>>> import numpy as np
>>> np.set_printoptions(suppress=True, linewidth=140)
>>> tidy = lambda a: np.round(a, 3) + 0
>>> feats = np.tril(np.array([[-9, -5, 0, -3, 5],
...     [7, -4, 3, -7, 6],
...     [-9, -8, 5, -4, 6],
...     [5, 0, -1, -7, 6],
...     [7, -4, 5, -7, 7]]), -1) + np.eye(5, dtype=int)
>>> feats
array([[ 1,  0,  0,  0,  0],
       [ 7,  1,  0,  0,  0],
       [-9, -8,  1,  0,  0],
       [ 5,  0, -1,  1,  0],
       [ 7, -4,  5, -7,  1]])
>>> proj = np.triu(np.array([[2, -4, -8, -5, -8],
...     [-1, 1, -4, -5, -7],
...     [-2, -4, 3, 6, 2],
...     [4, 6, -7, 9, 8],
...     [6, -5, -5, -9, 9]]), 1) + np.eye(5)
>>> B = proj @ feats @ np.linalg.inv(proj)
>>> tidy(np.linalg.det(B))
np.float64(1.0)
>>> B = np.array([[0, 1, -1], [1, 2, 2]])
>>> Z = np.kron(B, feats)
>>> Z
array([[  0,   0,   0,   0,   0,   1,   0,   0,   0,   0,  -1,   0,   0,   0,   0],
       [  0,   0,   0,   0,   0,   7,   1,   0,   0,   0,  -7,  -1,   0,   0,   0],
       [  0,   0,   0,   0,   0,  -9,  -8,   1,   0,   0,   9,   8,  -1,   0,   0],
       [  0,   0,   0,   0,   0,   5,   0,  -1,   1,   0,  -5,   0,   1,  -1,   0],
       [  0,   0,   0,   0,   0,   7,  -4,   5,  -7,   1,  -7,   4,  -5,   7,  -1],
       [  1,   0,   0,   0,   0,   2,   0,   0,   0,   0,   2,   0,   0,   0,   0],
       [  7,   1,   0,   0,   0,  14,   2,   0,   0,   0,  14,   2,   0,   0,   0],
       [ -9,  -8,   1,   0,   0, -18, -16,   2,   0,   0, -18, -16,   2,   0,   0],
       [  5,   0,  -1,   1,   0,  10,   0,  -2,   2,   0,  10,   0,  -2,   2,   0],
       [  7,  -4,   5,  -7,   1,  14,  -8,  10, -14,   2,  14,  -8,  10, -14,   2]])
>>> np.linalg.matrix_rank(Z)
np.int64(10)
>>> u, g = Z[4], Z[8]
>>> u @ g
np.int64(0)
>>> p = (u @ g) / (u @ u) * u
>>> p
array([ 0.,  0.,  0.,  0.,  0.,  0., -0.,  0., -0.,  0., -0.,  0., -0.,  0., -0.])
>>> tidy(np.linalg.norm(u + g) ** 2 + np.linalg.norm(u - g) ** 2)
np.float64(1046.0)
>>> np.linalg.matrix_rank(np.outer(u, g))
np.int64(1)
>>> (g - p) @ u
np.float64(0.0)
